% python3 -q
>>> import numpy as np
>>> import numpy.linalg as la
>>> np.set_printoptions(precision=2, suppress=True, linewidth=140)
>>> def rnd(a):
...     return np.round(a, 2) + 0
... 
>>> Q, _ = la.qr(np.array([[1.6, 1.2, 1.8, 0.9, 1.3],
...     [-0.3, 2.3, 0.9, 0.3, 0.7],
...     [-0.1, -1.7, -0.3, -0.1, -0.6],
...     [0.9, 0.1, 0.1, -0.8, -0.8],
...     [-1.4, 1.4, 1.6, -3.3, -0.4]]))
>>> evecs, _ = la.qr(np.array([[1.3, 0.1, -0.4, 1.6, -1.1, 0.1, -1.5, 1.1],
...     [-0.1, -1.0, -0.1, 0.7, -1.2, 1.3, -2.4, 1.7],
...     [-0.1, -1.8, -0.6, -1.4, 0.6, 1.3, 0.1, 1.8],
...     [0.5, 0.8, -0.8, 1.2, -0.2, 0.5, 0.4, 1.1],
...     [0.3, 0.6, -0.4, 0.4, 0.7, -0.6, -0.4, 1.0],
...     [-1.1, 2.1, 0.8, -1.4, 0.4, -0.8, -0.6, 0.3],
...     [-0.3, -1.5, -0.3, 0.1, -0.5, 0.2, -0.1, -1.0],
...     [1.4, 0.0, -3.7, 0.1, 0.8, -0.4, -0.6, -1.2]]))
>>> s = 10 * 0.2 ** np.arange(5)
>>> data = Q[:, :5] * s @ evecs[:5]
>>> print(rnd(data))
[[ 3.83 -0.27 -3.32 -0.37 -3.63  0.21 -1.4   2.6 ]
 [-0.78  0.45  0.67  0.89  0.07 -0.45 -0.51 -0.97]
 [-0.21 -0.15  0.2  -0.6   0.62  0.19  0.55  0.19]
 [ 2.19 -0.35 -1.9  -0.27 -1.88  0.25 -0.58  1.54]
 [-3.43  0.89  3.06  0.87  2.57 -0.86  0.45 -2.55]]
>>> ang = np.radians(30)
>>> R = np.eye(8)
>>> R[2, 2] = R[5, 5] = np.cos(ang)
>>> R[2, 5], R[5, 2] = -np.sin(ang), np.sin(ang)
>>> print(rnd(R))
[[ 1.    0.    0.    0.    0.    0.    0.    0.  ]
 [ 0.    1.    0.    0.    0.    0.    0.    0.  ]
 [ 0.    0.    0.87  0.    0.   -0.5   0.    0.  ]
 [ 0.    0.    0.    1.    0.    0.    0.    0.  ]
 [ 0.    0.    0.    0.    1.    0.    0.    0.  ]
 [ 0.    0.    0.5   0.    0.    0.87  0.    0.  ]
 [ 0.    0.    0.    0.    0.    0.    1.    0.  ]
 [ 0.    0.    0.    0.    0.    0.    0.    1.  ]]
>>> out = data @ R.T
>>> rnd(out)
array([[ 3.83, -0.27, -2.97, -0.37, -3.63, -1.48, -1.4 ,  2.6 ],
       [-0.78,  0.45,  0.81,  0.89,  0.07, -0.05, -0.51, -0.97],
       [-0.21, -0.15,  0.08, -0.6 ,  0.62,  0.27,  0.55,  0.19],
       [ 2.19, -0.35, -1.77, -0.27, -1.88, -0.74, -0.58,  1.54],
       [-3.43,  0.89,  3.08,  0.87,  2.57,  0.78,  0.45, -2.55]])
>>> rnd(la.svd(data, compute_uv=False)), rnd(la.svd(out, compute_uv=False))
(array([10.  ,  2.  ,  0.4 ,  0.08,  0.02]), array([10.  ,  2.  ,  0.4 ,  0.08,  0.02]))
>>> U, s = la.svd(data)
Traceback (most recent call last):
  File "<python-input-17>", line 1, in <module>
    U, s = la.svd(data)
    ^^^^
ValueError: too many values to unpack (expected 2)
>>> U, s, vt = la.svd(data, full_matrices=False)
>>> rnd(U.T @ U)
array([[1., 0., 0., 0., 0.],
       [0., 1., 0., 0., 0.],
       [0., 0., 1., 0., 0.],
       [0., 0., 0., 1., 0.],
       [0., 0., 0., 0., 1.]])
>>> rnd(np.sqrt((s ** 2).sum())), rnd(la.norm(data))
(np.float64(10.21), np.float64(10.21))
>>> rnd(vt @ vt.T)
array([[1., 0., 0., 0., 0.],
       [0., 1., 0., 0., 0.],
       [0., 0., 1., 0., 0.],
       [0., 0., 0., 1., 0.],
       [0., 0., 0., 0., 1.]])
>>> rnd(np.cumsum(s ** 2) / np.sum(s ** 2))
array([0.96, 1.  , 1.  , 1.  , 1.  ])
>>> print((s > 1e-8).sum())
5
>>> rnd(s)
array([10.  ,  2.  ,  0.4 ,  0.08,  0.02])
>>> print(U.shape, s.shape, vt.shape)
(5, 5) (5,) (5, 8)
>>> f, r1 = data[3], data[0]
>>> rnd(f @ f)
np.float64(14.93)
>>> pr = (f @ r1) / (f @ f) * f
>>> rnd(pr)
array([ 3.9 , -0.63, -3.39, -0.49, -3.35,  0.44, -1.03,  2.74])
>>> rnd(la.norm(f + r1) ** 2 + la.norm(f - r1) ** 2)
np.float64(125.49)
>>> la.matrix_rank(np.outer(f, r1))
np.int64(1)
>>> print(rnd(r1 - pr))
[-0.08  0.35  0.08  0.11 -0.28 -0.24 -0.38 -0.14]
>>> rng = np.random.default_rng(4991)
>>> out = data + rng.integers(-2, 3, (5, 1)) @ rng.integers(-2, 3, (1, 8))
>>> rnd(out)
array([[ 5.83, -4.27, -7.32, -4.37, -7.63,  2.21, -5.4 ,  4.6 ],
       [-0.78,  0.45,  0.67,  0.89,  0.07, -0.45, -0.51, -0.97],
       [-1.21,  1.85,  2.2 ,  1.4 ,  2.62, -0.81,  2.55, -0.81],
       [ 3.19, -2.35, -3.9 , -2.27, -3.88,  1.25, -2.58,  2.54],
       [-1.43, -3.11, -0.94, -3.13, -1.43,  1.14, -3.55, -0.55]])
>>> la.matrix_rank(out - data, tol=1e-8)
np.int64(1)
>>> rnd(out - data)
array([[ 2., -4., -4., -4., -4.,  2., -4.,  2.],
       [ 0.,  0.,  0.,  0.,  0.,  0.,  0.,  0.],
       [-1.,  2.,  2.,  2.,  2., -1.,  2., -1.],
       [ 1., -2., -2., -2., -2.,  1., -2.,  1.],
       [ 2., -4., -4., -4., -4.,  2., -4.,  2.]])
>>> rnd(la.svd(out - data, compute_uv=False))
array([15.17,  0.  ,  0.  ,  0.  ,  0.  ])
>>> W1 = np.array([[-7, 5, -4, -7],
...     [2, 2, -5, -6],
...     [-9, -1, 3, -6],
...     [3, -3, -5, 9],
...     [7, -5, 8, 7],
...     [-8, 2, 3, -6],
...     [-1, -2, -1, -4],
...     [-1, 2, -1, 4]])
>>> beta = np.array([-7, 3, -4, 2])
>>> H = np.maximum(data @ W1 + beta, 0)
>>> rnd(H)
array([[ 0.  , 52.61,  0.  ,  0.  ],
       [ 1.55,  0.  ,  0.  , 10.05],
       [ 0.  ,  0.  ,  6.05,  0.  ],
       [ 0.  , 30.12,  0.  ,  0.  ],
       [20.8 ,  0.  , 30.15, 21.19]])
>>> la.matrix_rank(H)
np.int64(4)
>>> Z = np.array([[-2, 3, 3], [2, -2, 0], [-1, 0, -1], [2, -1, 0]])
>>> (H @ Z).round(6).argmax(axis=1)
array([0, 0, 1, 0, 1])
>>> X = np.array([[-4, -1, 0, 0], [4, -3, 0, 0], [0, 0, -2, -3], [0, 0, 0, 0]])
>>> rank = la.matrix_rank(X)
>>> print(rank)
3
>>> null = la.svd(X)[2][rank:].T
>>> [int(la.matrix_rank(X[:, :j + 1])) for j in range(4)]
[1, 2, 3, 3]
>>> np.allclose(X @ null, 0)
True
>>> print(rnd(null[:, 0] / null[np.abs(null[:, 0]).round(6).argmax(), 0]))
[ 0.    0.    1.   -0.67]
>>> print(la.matrix_rank(X.T @ X), la.matrix_rank(X @ X.T))
3 3
>>> null.shape
(4, 1)
>>> rnd(null @ null.T)
array([[ 0.  ,  0.  ,  0.  ,  0.  ],
       [ 0.  ,  0.  ,  0.  ,  0.  ],
       [ 0.  ,  0.  ,  0.69, -0.46],
       [ 0.  ,  0.  , -0.46,  0.31]])
>>> [int(la.matrix_rank(np.delete(X, i, axis=0))) for i in range(4)]
[2, 2, 2, 3]
>>> arr = np.abs(np.array([[1, 2, 1, 1, 1, 0, 1, -2, 0, -1, 0, 0],
...     [0, -1, -2, 0, 0, 1, 0, 2, 1, 2, 0, 2],
...     [0, 0, -1, -1, 1, 0, -2, 0, -1, 0, 2, 0],
...     [-1, 0, -1, -1, -2, 1, 1, -1, 2, 0, -1, -1],
...     [0, 0, -2, 2, 1, -2, 2, -2, -1, 0, 0, -1],
...     [-2, -2, 2, 0, 0, 1, 0, 1, 1, -1, 1, 0],
...     [-1, 2, 1, -2, 0, 2, 2, -1, 1, -2, -1, -2],
...     [0, -2, -2, -1, 0, 2, -2, -2, -1, 2, 1, 1],
...     [0, 0, 2, -1, -2, 0, 0, 2, 1, 2, 0, -2],
...     [1, -2, 2, 0, 0, -2, -1, -1, 1, 0, -2, -1],
...     [-2, 1, 1, 2, 1, -1, 0, -2, 0, 1, 0, -1],
...     [2, 0, 0, -2, 0, 1, -2, -2, -1, 2, 1, 0]])) + np.eye(12)
>>> arr = arr / arr.sum(axis=1, keepdims=True)
>>> print(rnd(arr))
[[0.18 0.18 0.09 0.09 0.09 0.   0.09 0.18 0.   0.09 0.   0.  ]
 [0.   0.17 0.17 0.   0.   0.08 0.   0.17 0.08 0.17 0.   0.17]
 [0.   0.   0.22 0.11 0.11 0.   0.22 0.   0.11 0.   0.22 0.  ]
 [0.08 0.   0.08 0.15 0.15 0.08 0.08 0.08 0.15 0.   0.08 0.08]
 [0.   0.   0.14 0.14 0.14 0.14 0.14 0.14 0.07 0.   0.   0.07]
 [0.17 0.17 0.17 0.   0.   0.17 0.   0.08 0.08 0.08 0.08 0.  ]
 [0.06 0.11 0.06 0.11 0.   0.11 0.17 0.06 0.06 0.11 0.06 0.11]
 [0.   0.12 0.12 0.06 0.   0.12 0.12 0.18 0.06 0.12 0.06 0.06]
 [0.   0.   0.15 0.08 0.15 0.   0.   0.15 0.15 0.15 0.   0.15]
 [0.07 0.14 0.14 0.   0.   0.14 0.07 0.07 0.07 0.07 0.14 0.07]
 [0.15 0.08 0.08 0.15 0.08 0.08 0.   0.15 0.   0.08 0.08 0.08]
 [0.14 0.   0.   0.14 0.   0.07 0.14 0.14 0.07 0.14 0.07 0.07]]
>>> U, s, vt = la.svd(arr, full_matrices=False)
>>> print(U.shape, s.shape, vt.shape)
(12, 12) (12,) (12, 12)
>>> np.allclose(U * s @ vt, arr)
True
>>> print(rnd(U.T @ arr @ vt.T))
[[1.02 0.   0.   0.   0.   0.   0.   0.   0.   0.   0.   0.  ]
 [0.   0.42 0.   0.   0.   0.   0.   0.   0.   0.   0.   0.  ]
 [0.   0.   0.33 0.   0.   0.   0.   0.   0.   0.   0.   0.  ]
 [0.   0.   0.   0.31 0.   0.   0.   0.   0.   0.   0.   0.  ]
 [0.   0.   0.   0.   0.24 0.   0.   0.   0.   0.   0.   0.  ]
 [0.   0.   0.   0.   0.   0.19 0.   0.   0.   0.   0.   0.  ]
 [0.   0.   0.   0.   0.   0.   0.18 0.   0.   0.   0.   0.  ]
 [0.   0.   0.   0.   0.   0.   0.   0.11 0.   0.   0.   0.  ]
 [0.   0.   0.   0.   0.   0.   0.   0.   0.11 0.   0.   0.  ]
 [0.   0.   0.   0.   0.   0.   0.   0.   0.   0.06 0.   0.  ]
 [0.   0.   0.   0.   0.   0.   0.   0.   0.   0.   0.04 0.  ]
 [0.   0.   0.   0.   0.   0.   0.   0.   0.   0.   0.   0.03]]
